In [1]: import numpy as np

In [2]: from numpy import linalg as LA

In [3]: np.set_printoptions(suppress=True, linewidth=140)

In [4]: X = np.load("test12.npy")

In [5]: X
Out[5]: 
array([[0, 0, 0, 0, 1, 0, 0, 0, 0, 0, 0, 0, 0, 0, 0, 0],
       [2, 2, 0, 2, 0, 0, 0, 0, 0, 0, 0, 0, 0, 0, 0, 0],
       [1, 0, 0, 0, 0, 0, 0, 0, 0, 0, 2, 1, 2, 0, 0, 0],
       [0, 0, 2, 0, 2, 0, 0, 0, 2, 2, 0, 2, 0, 0, 0, 2],
       [0, 1, 0, 0, 0, 0, 0, 0, 0, 0, 0, 0, 0, 0, 0, 0],
       [0, 0, 0, 2, 2, 0, 1, 0, 0, 0, 0, 0, 0, 0, 0, 0],
       [0, 1, 0, 0, 2, 0, 0, 0, 0, 0, 0, 0, 0, 0, 0, 1],
       [0, 0, 0, 0, 2, 0, 0, 2, 0, 0, 0, 0, 0, 0, 0, 0],
       [0, 0, 0, 0, 0, 0, 0, 0, 0, 0, 0, 0, 0, 0, 0, 0]])

In [6]: Uu, sigma, VT = LA.svd(X, full_matrices=False)

In [7]: np.round(np.abs(VT[0]), 3) + 0
Out[7]: array([0.061, 0.108, 0.302, 0.158, 0.661, 0.   , 0.057, 0.103, 0.302, 0.302, 0.035, 0.32 , 0.035, 0.   , 0.   , 0.362])

In [8]: np.round(np.sqrt((sigma ** 2).sum()), 3), round(float(LA.norm(X)), 3)
Out[8]: (np.float64(8.426), 8.426)

In [9]: np.round(Uu.T @ Uu, 3) + 0
Out[9]: 
array([[1., 0., 0., 0., 0., 0., 0., 0., 0.],
       [0., 1., 0., 0., 0., 0., 0., 0., 0.],
       [0., 0., 1., 0., 0., 0., 0., 0., 0.],
       [0., 0., 0., 1., 0., 0., 0., 0., 0.],
       [0., 0., 0., 0., 1., 0., 0., 0., 0.],
       [0., 0., 0., 0., 0., 1., 0., 0., 0.],
       [0., 0., 0., 0., 0., 0., 1., 0., 0.],
       [0., 0., 0., 0., 0., 0., 0., 1., 0.],
       [0., 0., 0., 0., 0., 0., 0., 0., 1.]])

In [10]: np.round(VT @ VT.T, 3) + 0
Out[10]: 
array([[1., 0., 0., 0., 0., 0., 0., 0., 0.],
       [0., 1., 0., 0., 0., 0., 0., 0., 0.],
       [0., 0., 1., 0., 0., 0., 0., 0., 0.],
       [0., 0., 0., 1., 0., 0., 0., 0., 0.],
       [0., 0., 0., 0., 1., 0., 0., 0., 0.],
       [0., 0., 0., 0., 0., 1., 0., 0., 0.],
       [0., 0., 0., 0., 0., 0., 1., 0., 0.],
       [0., 0., 0., 0., 0., 0., 0., 1., 0.],
       [0., 0., 0., 0., 0., 0., 0., 0., 1.]])
